$ python -q
>>> import numpy as np
>>> np.set_printoptions(suppress=True, linewidth=120)
>>> A = np.loadtxt("data.csv", delimiter=",")
>>> A
array([[  6.08 ,  -5.764,   1.973,   3.035,  14.946,  -6.04 ,   4.086,  -0.919, -12.934],
       [ -4.159,  -2.974,   5.094,  -2.996,  -6.01 ,  -0.998,   5.001,  -3.976,  -2.138],
       [ -4.079,  16.128,   6.14 , -13.044, -30.083,  15.082,  -0.085,   5.86 ,  15.997],
       [  9.992,  -7.913,  10.202,  -6.082,  21.05 ,  -2.974,  10.029,  -3.111, -28.914],
       [ -3.065,  -0.891,  -4.145,  -7.839,   6.091,   7.868,  -7.067,  -4.109,  -5.999],
       [ -8.138,  19.066,   1.072, -21.8  , -29.886,  26.183,  -9.111,   3.983,  15.967],
       [  9.017,  30.142,   1.054,  -7.881, -26.991,  18.922,  -6.165,  21.094,  25.079],
       [  0.968, -13.975, -12.907,  13.023,  29.855, -10.87 ,  -8.095,  -5.981,  -9.928],
       [ 11.094,   3.917,   4.999, -13.879,  14.946,  11.091,  -0.045,   2.993, -20.933],
       [ -1.123, -14.071,  -5.055,  21.913,  12.089, -21.842,   4.142,  -4.05 ,   1.897],
       [ -7.971,  11.001, -22.948,  -6.154,  -0.038,  20.081, -29.085,   2.102,  18.057]])
>>> W = np.array([[-2, 4, -1, 1, 4],
...     [2, 3, 4, -4, -5],
...     [-4, 1, -3, -3, 1],
...     [2, -2, 1, 4, -1],
...     [-3, -3, 5, -3, 3],
...     [-1, -4, 5, -1, 1],
...     [-4, 0, 1, 0, 2],
...     [1, 1, -1, 5, -4],
...     [-4, -3, -4, -5, -1]])
>>> c = np.array([-1, 0, -7, -3, 6])
>>> act = np.maximum(A @ W + c, 0)
>>> (act > 0).astype(int)
array([[0, 1, 1, 1, 1],
       [0, 1, 0, 0, 1],
       [1, 1, 0, 0, 0],
       [0, 1, 1, 1, 1],
       [1, 0, 1, 0, 1],
       [1, 1, 0, 0, 0],
       [1, 1, 0, 0, 0],
       [1, 0, 1, 1, 1],
       [0, 1, 1, 0, 1],
       [0, 0, 0, 1, 1],
       [1, 0, 1, 0, 0]])
>>> Z = np.array([[3, 2, 1], [3, 0, 0], [2, 1, 0], [2, 1, 3], [2, 2, 3]])
>>> W @ Z
array([[ 14,   4,  13],
       [  5,  -6, -25],
       [-19, -12, -10],
       [  8,   7,  11],
       [ -8,   2,  -3],
       [ -5,   4,  -1],
       [ -6,  -3,   2],
       [  6,  -2,   4],
       [-41, -19, -22]])
>>> (act @ Z).round(6).argmax(axis=1)
array([0, 0, 0, 0, 0, 0, 0, 0, 0, 2, 0])
